>>> import numpy as np
>>> np.set_printoptions(precision=1, suppress=True, linewidth=140)
>>> def rnd(a):
...     return np.round(a, 1) + 0
... 
>>> arr = np.load("layer16.npy")
>>> arr
array([[ 0, -1,  1, -2,  5, -5],
       [-1, -4,  0, -4,  0, -4],
       [ 1,  0, -2, -2,  2, -1],
       [-2, -4, -2, -2,  2,  2],
       [ 5,  0,  2,  2, -2,  4],
       [-5, -4, -1,  2,  4,  0]])
>>> vec = np.array([2, 7, 7, 9, 4, 6])
>>> target = arr @ vec
>>> b, lr = np.zeros(6), 1 / np.linalg.norm(arr, 2) ** 2
>>> for i in range(6):
...     b -= lr * arr.T @ (arr @ b - target)
...     if i % 1 == 0: print(i, round(np.linalg.norm(arr @ b - target), 1))
... 
0 50.9
1 40.9
2 33.3
3 27.4
4 22.7
5 19.0
>>> rnd(b)
array([2.6, 5.6, 3. , 8.7, 0.8, 4.9])
>>> M2 = arr / np.linalg.norm(arr, axis=1, keepdims=True)
>>> cov = M2 @ M2.T
>>> rnd(np.degrees(np.arccos(np.clip(cov[4, 2], -1, 1))))
np.float64(113.8)
>>> rnd(np.linalg.norm(M2, axis=1))
array([1., 1., 1., 1., 1., 1.])
>>> r0 = np.array([5, 0, 3, 0])
>>> r1 = np.array([2, 2, 3, 2, 1, 2, 0])
>>> feats = r0[:, None] + r1[None, :]
>>> feats
array([[7, 7, 8, 7, 6, 7, 5],
       [2, 2, 3, 2, 1, 2, 0],
       [5, 5, 6, 5, 4, 5, 3],
       [2, 2, 3, 2, 1, 2, 0]])
>>> def softmax(z):
...     e = np.exp(z - z.max(axis=-1, keepdims=True))
...     return e / e.sum(axis=-1, keepdims=True)
... 
>>> rnd(softmax(feats[0]))
array([0.1, 0.1, 0.4, 0.1, 0.1, 0.1, 0. ])
>>> rnd(softmax(10 * feats[0]))
array([0., 0., 1., 0., 0., 0., 0.])
>>> rnd(softmax(feats).sum(axis=1))
array([1., 1., 1., 1.])
>>> S = feats @ feats.T / np.sqrt(7)
>>> rnd(softmax(S))
array([[1., 0., 0., 0.],
       [1., 0., 0., 0.],
       [1., 0., 0., 0.],
       [1., 0., 0., 0.]])
>>> softmax(S).round(6).argmax(axis=1)
array([0, 0, 0, 0])
>>> m1 = np.array([[0, 0, 0, 0, 1, 0],
...     [0, 0, 1, 0, 0, 0],
...     [0, 1, 0, 0, 0, 0],
...     [1, 0, 0, 0, 0, 0],
...     [0, 0, 0, 1, 0, 0],
...     [0, 0, 0, 0, 0, 1]])
>>> (m1 - m1.T) / 2
array([[ 0. ,  0. ,  0. , -0.5,  0.5,  0. ],
       [ 0. ,  0. ,  0. ,  0. ,  0. ,  0. ],
       [ 0. ,  0. ,  0. ,  0. ,  0. ,  0. ],
       [ 0.5,  0. ,  0. ,  0. , -0.5,  0. ],
       [-0.5,  0. ,  0. ,  0.5,  0. ,  0. ],
       [ 0. ,  0. ,  0. ,  0. ,  0. ,  0. ]])
>>> np.linalg.matrix_power(m1, 2)
array([[0, 0, 0, 1, 0, 0],
       [0, 1, 0, 0, 0, 0],
       [0, 0, 1, 0, 0, 0],
       [0, 0, 0, 0, 1, 0],
       [1, 0, 0, 0, 0, 0],
       [0, 0, 0, 0, 0, 1]])
>>> assert m1 == m1.T
Traceback (most recent call last):
  File "<python-input-28>", line 1, in <module>
    assert m1 == m1.T
           ^^^^^^^^^^
ValueError: The truth value of an array with more than one element is ambiguous. Use a.any() or a.all()
>>> rnd(np.linalg.det(m1))
np.float64(-1.0)
>>> m1 @ m1
array([[0, 0, 0, 1, 0, 0],
       [0, 1, 0, 0, 0, 0],
       [0, 0, 1, 0, 0, 0],
       [0, 0, 0, 0, 1, 0],
       [1, 0, 0, 0, 0, 0],
       [0, 0, 0, 0, 0, 1]])
>>> rnd(np.sort(np.abs(np.linalg.eigvals(m1))))
array([1., 1., 1., 1., 1., 1.])
